$ ipython --no-banner

In [1]: import numpy as np

In [2]: np.set_printoptions(precision=2, suppress=True, linewidth=200, floatmode="fixed")

In [3]: X = np.load("mat.npy")

In [4]: X
Out[4]: 
array([[ -8.41,   7.27,  -5.89,  -5.14, -11.35,   6.49],
       [ -8.66,   4.96,  -2.98,  -5.96,  -2.75,   8.76],
       [-13.38,   6.50,  -2.58,  -2.78,   0.98,   4.98],
       [  6.95,  11.81,  -2.78,  -0.66,  -5.32,   5.44],
       [-10.91,  -5.85,  12.37,   5.01,   1.51,   1.67],
       [  1.39,   6.28,   9.60,  -0.08,  -4.25,  -2.07],
       [  4.12,  -4.38,  14.89,   6.02,  -0.58,   1.98],
       [ -8.56,   1.85,  16.94,  10.48,  -8.79,   6.96],
       [  7.49,  -0.87,  -2.14,  -3.22,  -4.04,  -8.21],
       [ -4.25,  -5.47,  -3.77,   2.32,   0.62, -12.06],
       [  1.72,   9.93, -14.11,  -0.34,  -0.41,  -1.85],
       [ -2.04,  -1.45, -12.35,  -3.34,  -3.40,   2.08],
       [-10.34, -10.13,   7.04,  13.52, -12.51,  -2.99],
       [  1.78, -14.85,  -0.40,   4.30, -11.20,   1.61],
       [ -1.40,   2.92,   8.23,   2.50,   7.66,   6.40],
       [ -1.81,  14.30, -21.55,  -4.29,  -1.13,   9.79],
       [ 11.50,   2.69,  -2.40, -11.86,   0.58,  -7.09],
       [ -9.16,  10.95,  -1.40,   3.64,   5.18,   0.45],
       [ -0.76,  -9.81,  -8.42,  -6.20,  11.88,  17.95],
       [ 14.44,  -3.71,   0.76,   4.17,  16.63,   3.04],
       [  4.45,  -5.84,  -0.83,   1.93,  20.24,  -8.49]])

In [5]: th = np.radians(120)

In [6]: R = np.eye(6)

In [7]: R[0, 0] = R[2, 2] = np.cos(th)

In [8]: R[0, 2], R[2, 0] = -np.sin(th), np.sin(th)

In [9]: R
Out[9]: 
array([[-0.50,  0.00, -0.87,  0.00,  0.00,  0.00],
       [ 0.00,  1.00,  0.00,  0.00,  0.00,  0.00],
       [ 0.87,  0.00, -0.50,  0.00,  0.00,  0.00],
       [ 0.00,  0.00,  0.00,  1.00,  0.00,  0.00],
       [ 0.00,  0.00,  0.00,  0.00,  1.00,  0.00],
       [ 0.00,  0.00,  0.00,  0.00,  0.00,  1.00]])

In [10]: M2 = X @ R.T

In [11]: np.allclose(X @ X.T, M2 @ M2.T)
Out[11]: True
